$ python -q
>>> import numpy as np
>>> np.set_printoptions(precision=2, suppress=True, linewidth=200, legacy="1.25")
>>> J = np.loadtxt("sample13.csv", delimiter=",")
>>> print(J)
[[0.09 0.27 0.09]
 [0.27 0.82 0.27]
 [0.09 0.27 0.09]]
>>> # projection: eigenvalues are 0 or 1
>>> np.round(np.abs(np.linalg.eigvals(J)).max(), 2)
1.0
>>> print(np.allclose(J, J.T))
True
>>> data = np.load("x.npy")
>>> data
array([[-1.05, -1.66, -0.38],
       [ 1.35, -1.08,  1.01],
       [-1.05,  0.27,  1.68]])
>>> T = np.stack([data, -2 * data, data[::-1]])
>>> print(np.linalg.det(T))
[  8. -64.  -8.]
>>> print((T @ data.T).shape)
(3, 3, 3)
>>> np.linalg.matrix_rank(T.reshape(3, -1))
2
>>> np.einsum("bij,cij->bc", T, T)
array([[ 12., -24.,   4.],
       [-24.,  48.,  -8.],
       [  4.,  -8.,  12.]])
>>> rng = np.random.default_rng(31)
>>> idx = rng.permutation(3)
>>> idx
array([1, 0, 2])
>>> other = data[idx][:, idx]
>>> np.round(np.linalg.det(other), 2), round(float(np.linalg.det(data[idx])), 2)
(8.0, -8.0)
>>> other
array([[-1.08,  1.35,  1.01],
       [-1.66, -1.05, -0.38],
       [ 0.27, -1.05,  1.68]])
>>> feats = np.loadtxt("test0.csv", delimiter=",")
>>> feats
array([[1., 2., 1., 3.],
       [2., 4., 2., 6.],
       [1., 2., 1., 3.],
       [3., 6., 3., 9.]])
>>> # equal to its transpose
>>> other = feats / np.linalg.norm(feats, axis=1, keepdims=True)
>>> G = other @ other.T
>>> print((G - 2 * np.eye(4)).round(6).argmax(axis=1))
[1 0 0 0]
>>> np.argwhere(np.triu(np.abs(G) > 0.95, 1))
array([[0, 1],
       [0, 2],
       [0, 3],
       [1, 2],
       [1, 3],
       [2, 3]])
>>> np.linalg.norm(other, axis=1)
array([1., 1., 1., 1.])
>>> G[3]
array([1., 1., 1., 1.])
>>> G
array([[1., 1., 1., 1.],
       [1., 1., 1., 1.],
       [1., 1., 1., 1.],
       [1., 1., 1., 1.]])
>>> np.degrees(np.arccos(np.clip(G[3, 0], -1, 1)))
0.0
>>> np.einsum("ij,ji->", feats, feats)
225.0
>>> print(np.einsum("ii->", feats))
15.0
>>> print(np.round(np.linalg.det(2 * feats), 2), np.round(np.linalg.det(feats), 2))
-0.0 -0.0
>>> np.kron(np.eye(2, dtype=int), feats)
array([[1., 2., 1., 3., 0., 0., 0., 0.],
       [2., 4., 2., 6., 0., 0., 0., 0.],
       [1., 2., 1., 3., 0., 0., 0., 0.],
       [3., 6., 3., 9., 0., 0., 0., 0.],
       [0., 0., 0., 0., 1., 2., 1., 3.],
       [0., 0., 0., 0., 2., 4., 2., 6.],
       [0., 0., 0., 0., 1., 2., 1., 3.],
       [0., 0., 0., 0., 3., 6., 3., 9.]])
>>> np.round(np.linalg.eigvals(feats), 2) + 0
array([ 0., 15.,  0.,  0.])
>>> round(np.linalg.det(feats.T), 2)
-0.0
>>> np.allclose(feats, feats.T)
True
>>> (feats - feats.T) / 2
array([[0., 0., 0., 0.],
       [0., 0., 0., 0.],
       [0., 0., 0., 0.],
       [0., 0., 0., 0.]])
>>> np.allclose(feats @ feats.T, feats.T @ feats)
True
>>> np.trace(feats)
15.0
>>> round(float(np.abs(np.linalg.eigvals(feats)).max()), 2)
15.0
>>> round(np.linalg.det(feats), 2)
-0.0
>>> print(np.round(np.sort(np.abs(np.linalg.eigvals(feats))), 2) + 0)
[ 0.  0.  0. 15.]
>>> P = np.triu(np.array([[0, 1, 0, -2], [-2, -1, -2, 0], [-2, 1, 3, -3], [1, -1, -2, -3]]), 1) + np.eye(4)
>>> other = P @ feats @ np.linalg.inv(P)
>>> P @ feats - feats @ P
array([[ -4.,  -9.,   0.,  -7.],
       [ -2.,  -6.,   6.,   4.],
       [ -9., -19.,  -5., -22.],
       [  0.,  -3.,  12.,  15.]])
>>> other
array([[  -3.,   -3.,   -9.,  -42.],
       [   0.,    0.,    0.,    0.],
       [  -8.,   -8.,  -24., -112.],
       [   3.,    3.,    9.,   42.]])
>>> round(float(np.linalg.det(other)), 2)
0.0
>>> left, s, VT = np.linalg.svd(feats)
>>> evecs = VT[:(s > 1e-8).sum()]
>>> x = feats[0] + -2 * feats[1] + rng.integers(2) * np.eye(4)[1]
>>> print(x)
[-3. -6. -3. -9.]
>>> np.round(np.linalg.norm(x - evecs.T @ evecs @ x), 2)
0.0
>>> np.diag(evecs.T @ evecs)
array([0.07, 0.27, 0.07, 0.6 ])
>>> np.allclose(evecs.T @ evecs @ x, x)
True
>>> arr = np.diag(np.array([3, 0, 4]))
>>> arr
array([[3, 0, 0],
       [0, 0, 0],
       [0, 0, 4]])
>>> # symmetric, so the eigenvalues are real
>>> W = np.array([[3, 0, 3, -3, -1], [-1, -2, 3, 2, 2], [3, -2, 0, -3, 0]])
>>> c = np.array([-8, 9, 9, 1, 4])
>>> H = np.maximum(arr @ W + c, 0)
>>> np.linalg.matrix_rank(H)
3
>>> print((H > 0).mean(axis=0))
[0.67 1.   1.   0.33 1.  ]
>>> Z = np.array([[2, 2], [1, 5], [5, 5], [3, 1], [2, 1]])
>>> W @ Z
array([[10, 17],
       [21,  7],
       [-5, -7]])
>>> (H @ Z).round(6).argmax(axis=1)
array([1, 1, 0])
>>> H @ Z
array([[103, 138],
       [ 65,  95],
       [ 62,  62]])
>>> left, s, VT = np.linalg.svd(arr)
>>> s
array([4., 3., 0.])
>>> other = left[:, :2] @ np.diag(s[:2]) @ VT[:2]
>>> np.linalg.matrix_rank(arr, rtol=0.05)
2
>>> print(np.linalg.matrix_rank(other))
2
>>> np.abs(arr - other).max()
0.0
>>> round(float(np.linalg.norm(arr - other) / np.linalg.norm(arr)), 2)
0.0
>>> round(np.linalg.norm(arr - other, 2), 2), s[2]
(0.0, 0.0)
>>> np.linalg.pinv(arr)
array([[0.33, 0.  , 0.  ],
       [0.  , 0.  , 0.  ],
       [0.  , 0.  , 0.25]])
>>> print(arr[:, 2] @ arr[:, 1])
0
>>> arr.T @ arr
array([[ 9,  0,  0],
       [ 0,  0,  0],
       [ 0,  0, 16]])
>>> print(np.linalg.norm(arr, axis=0))
[3. 0. 4.]
>>> print(arr @ arr.T)
[[ 9  0  0]
 [ 0  0  0]
 [ 0  0 16]]
>>> E = np.minimum.outer(np.arange(1, 5), np.arange(1, 5)) * -2
>>> E
array([[-2, -2, -2, -2],
       [-2, -4, -4, -4],
       [-2, -4, -6, -6],
       [-2, -4, -6, -8]])
>>> # symmetric, so the eigenvalues are real
>>> x = np.array([1, 1, 3, 1])
>>> target = E @ x
>>> target
array([-12, -22, -30, -32])
>>> np.linalg.solve(E, -1 * target)
array([-1., -1., -3., -1.])
>>> print(np.linalg.solve(E.T, E[2]))
[-0. -0.  1. -0.]
>>> x = np.array([1, 2, 1, 2])
>>> target = E @ x
>>> c, lr = np.zeros(4), 1 / np.linalg.norm(E, 2) ** 2
>>> for i in range(200):
...     c -= lr * E.T @ (E @ c - target)
...     if i % 50 == 0: print(i, round(np.linalg.norm(E @ c - target), 2))
... 
0 1.28
50 0.77
100 0.56
150 0.47
>>> c
array([1.06, 1.65, 1.51, 1.76])
>>> round(float(np.linalg.cond(E)), 2)
29.28
>>> evals, evecs = np.linalg.eig(E)
>>> evals
array([-16.58,  -2.  ,  -0.85,  -0.57])
>>> np.sort(np.linalg.eigvals(np.linalg.inv(E)))
array([-1.77, -1.17, -0.5 , -0.06])
>>> other = E ** -1
Traceback (most recent call last):
  File "<python-input-98>", line 1, in <module>
    other = E ** -1
            ~~^^~~~
ValueError: Integers to negative integer powers are not allowed.
>>> other = np.linalg.inv(E)
>>> E @ other
array([[1., 0., 0., 0.],
       [0., 1., 0., 0.],
       [0., 0., 1., 0.],
       [0., 0., 0., 1.]])
>>> print(np.allclose(other, E.T))
False
>>> (np.abs(other) > 1e-9).astype(int)
array([[1, 1, 0, 0],
       [1, 1, 1, 0],
       [0, 1, 1, 1],
       [0, 0, 1, 1]])
>>> evals, evecs = np.linalg.eigh(E)
>>> x = np.array([1, 3, 2, 0])
>>> np.round(x @ E @ x / (x @ x), 2), round(float(evals[0]), 2), np.round(evals[-1], 2)
(-9.29, -16.58, -0.57)
>>> np.linalg.eigvalsh(E[1:, 1:])
array([-15.78,  -1.57,  -0.65])
>>> m1 = np.array([[2, 0, 0], [0, 0, 0], [2, 0, -1]])
>>> P = np.triu(np.array([[5, 2, 2], [2, 5, 4], [0, 2, 5]]), 1) + np.eye(3)
>>> other = P @ m1 @ np.linalg.inv(P)
>>> np.round(np.poly(other), 2) + 0
array([ 1., -1., -2.,  0.])
>>> np.linalg.matrix_rank(other)
2
>>> print(round(float(np.linalg.det(other)), 2))
0.0
>>> F = np.array([[1, -2, 3, 0], [3, -1, 1, 3], [0, 1, 0, -1], [-1, -1, -1, -2]])
>>> F
array([[ 1, -2,  3,  0],
       [ 3, -1,  1,  3],
       [ 0,  1,  0, -1],
       [-1, -1, -1, -2]])
>>> O, R = np.linalg.qr(F)
>>> O
array([[-0.3 ,  0.69, -0.64,  0.12],
       [-0.9 , -0.04,  0.41,  0.12],
       [-0.  , -0.42, -0.3 ,  0.86],
       [ 0.3 ,  0.58,  0.58,  0.49]])
>>> round(np.trace(O @ O.T), 2)
4.0
>>> np.allclose(R.T @ R, F.T @ F)
True
>>> R
array([[-3.32,  1.21, -2.11, -3.32],
       [ 0.  , -2.35,  1.47, -0.85],
       [ 0.  ,  0.  , -2.1 ,  0.36],
       [ 0.  ,  0.  ,  0.  , -1.47]])
>>> X = np.loadtxt("out1.csv", delimiter=",")
>>> X
array([[6., 3., 2., 1.],
       [3., 2., 4., 4.],
       [2., 4., 4., 1.],
       [1., 4., 1., 4.]])
>>> np.kron(np.eye(2, dtype=int), X)
array([[6., 3., 2., 1., 0., 0., 0., 0.],
       [3., 2., 4., 4., 0., 0., 0., 0.],
       [2., 4., 4., 1., 0., 0., 0., 0.],
       [1., 4., 1., 4., 0., 0., 0., 0.],
       [0., 0., 0., 0., 6., 3., 2., 1.],
       [0., 0., 0., 0., 3., 2., 4., 4.],
       [0., 0., 0., 0., 2., 4., 4., 1.],
       [0., 0., 0., 0., 1., 4., 1., 4.]])
>>> np.poly(X)
array([   1.,  -16.,   45.,   98., -331.])
>>> np.linalg.eigvals(X)
array([11.61, -2.51,  4.2 ,  2.7 ])
>>> np.einsum("ij,ji->", X, X)
166.0
>>> u = np.array([0, 2, -1, -6])
>>> other = X + np.outer(u, np.eye(4)[3])
>>> np.round(np.linalg.det(other) / np.linalg.det(X), 2), round(float(1 + np.linalg.solve(X, u)[3]), 2)
(0.74, 0.74)
>>> np.linalg.matrix_rank(other - X)
1
>>> other
array([[ 6.,  3.,  2.,  1.],
       [ 3.,  2.,  4.,  6.],
       [ 2.,  4.,  4.,  0.],
       [ 1.,  4.,  1., -2.]])
>>> evals, evecs = np.linalg.eigh(X)
>>> x = np.array([1, 3, 4, 3])
>>> print((np.sign(evecs[:, -1].round(6)) == np.sign(evecs[0, -1].round(6))).astype(int))
[1 1 1 1]
>>> np.abs(X).sum(axis=1).max(), round(float(np.abs(evals).max()), 2)
(13.0, 11.61)
>>> np.linalg.eigvalsh(X[1:, 1:])
array([-2.35,  3.  ,  9.35])
>>> print(evecs * np.maximum(evals, 0) @ evecs.T)
[[6.05 2.7  2.14 1.15]
 [2.7  3.65 3.21 3.16]
 [2.14 3.21 4.38 1.41]
 [1.15 3.16 1.41 4.43]]
>>> th = np.radians(45)
>>> R = np.eye(4)
>>> R[3, 3] = R[0, 0] = np.cos(th)
>>> R[3, 0], R[0, 3] = -np.sin(th), np.sin(th)
>>> R
array([[ 0.71,  0.  ,  0.  ,  0.71],
       [ 0.  ,  1.  ,  0.  ,  0.  ],
       [ 0.  ,  0.  ,  1.  ,  0.  ],
       [-0.71,  0.  ,  0.  ,  0.71]])
>>> other = X @ R.T
>>> np.linalg.svd(X, compute_uv=False), np.linalg.svd(other, compute_uv=False)
(array([11.61,  4.2 ,  2.7 ,  2.51]), array([11.61,  4.2 ,  2.7 ,  2.51]))
>>> np.flatnonzero(np.linalg.matrix_power((R != 0) + (R.T != 0) + np.eye(4), 4)[1])
array([1])
>>> np.round(R @ R, 2) + 0
array([[ 0.,  0.,  0.,  1.],
       [ 0.,  1.,  0.,  0.],
       [ 0.,  0.,  1.,  0.],
       [-1.,  0.,  0.,  0.]])
>>> print((np.linalg.matrix_power((R != 0) + (R.T != 0) + np.eye(4), 4) > 0).astype(int))
[[1 0 0 1]
 [0 1 0 0]
 [0 0 1 0]
 [1 0 0 1]]
>>> (R != 0).astype(int)
array([[1, 0, 0, 1],
       [0, 1, 0, 0],
       [0, 0, 1, 0],
       [1, 0, 0, 1]])
